In [1]: import numpy as np

In [2]: import numpy.linalg as la

In [3]: np.set_printoptions(precision=1, suppress=True, linewidth=160, sign=" ")

In [4]: tidy = lambda a: np.round(a, 1) + 0

In [5]: data = np.load("block14.npy")

In [6]: print(data)
[[-1 -2  1]
 [-1 -1 -3]
 [ 1  0 -1]
 [-2 -2  2]
 [ 2 -2 -2]
 [-2 -3  1]
 [-1  2  1]
 [ 0  0 -3]]

In [7]: hat = data @ la.solve(data.T @ data, data.T)

In [8]: print(la.matrix_rank(np.eye(8) - hat))
5

In [9]: print(tidy(hat))
[[ 0.2  0.   0.   0.2  0.1  0.3 -0.1 -0.1]
 [ 0.   0.6  0.   0.   0.   0.2  0.   0.5]
 [ 0.   0.   0.1 -0.1  0.2 -0.1 -0.1  0. ]
 [ 0.2  0.  -0.1  0.3 -0.1  0.4  0.  -0.1]
 [ 0.1  0.   0.2 -0.1  0.6  0.  -0.4  0. ]
 [ 0.3  0.2 -0.1  0.4  0.   0.4 -0.1  0. ]
 [-0.1  0.  -0.1  0.  -0.4 -0.1  0.3  0. ]
 [-0.1  0.5  0.  -0.1  0.   0.   0.   0.4]]

In [10]: print(np.allclose(hat @ hat, hat))
True

In [11]: print(np.trace(hat))
3.0

In [12]: print(tidy(la.eigvalsh(hat)))
[ 0.  0.  0.  0.  0.  1.  1.  1.]

In [13]: print(tidy(np.diag(hat)))
[ 0.2  0.6  0.1  0.3  0.6  0.4  0.3  0.4]

In [14]: U, sigma, VT = la.svd(hat)

In [15]: print(tidy(sigma))
[ 1.  1.  1.  0.  0.  0.  0.  0.]

In [16]: other = U[:, :3] @ np.diag(sigma[:3]) @ VT[:3]

In [17]: print(tidy(np.abs(hat - other).max()))
0.0

In [18]: print(la.matrix_rank(hat, rtol=0.05))
3

In [19]: print(la.matrix_rank(other))
3

In [20]: theta = np.radians(90)

In [21]: r_ = np.eye(3)

In [22]: r_[1, 1] = r_[2, 2] = np.cos(theta)

In [23]: r_[1, 2], r_[2, 1] = -np.sin(theta), np.sin(theta)

In [24]: print(tidy(r_))
[[ 1.  0.  0.]
 [ 0.  0. -1.]
 [ 0.  1.  0.]]

In [25]: other = data @ r_.T

In [26]: print(np.allclose(data @ data.T, other @ other.T))
True

In [27]: w1 = np.array([[1, -1, -1, 2, 1], [0, -2, -1, -2, -2], [2, 2, -2, -2, -1]])

In [28]: coef = np.array([-3, 1, 0, 0, -3])

In [29]: H = np.maximum(data @ w1 + coef, 0)

In [30]: print(la.matrix_rank(H))
4

In [31]: print(tidy((H > 0).mean(axis=0)))
[ 0.   0.4  0.8  0.5  0.2]

In [32]: print((H > 0).astype(int))
[[ 0  1  1  0  0]
 [ 0  0  1  1  1]
 [ 0  0  1  1  0]
 [ 0  1  0  0  0]
 [ 0  0  1  1  1]
 [ 0  1  1  0  0]
 [ 0  0  0  0  0]
 [ 0  0  1  1  0]]

In [33]: print(H)
[[  0   8   1   0   0]
 [  0   0   8   6   1]
 [  0   0   1   4   0]
 [  0  11   0   0   0]
 [  0   0   4  12   5]
 [  0  11   3   0   0]
 [  0   0   0   0   0]
 [  0   0   6   6   0]]

In [34]: Z = np.array([[2, 1], [2, 2], [0, 0], [2, 1], [1, 0]])

In [35]: print((H @ Z).round(6).argmax(axis=1))
[ 0  0  0  0  0  0  0  0]
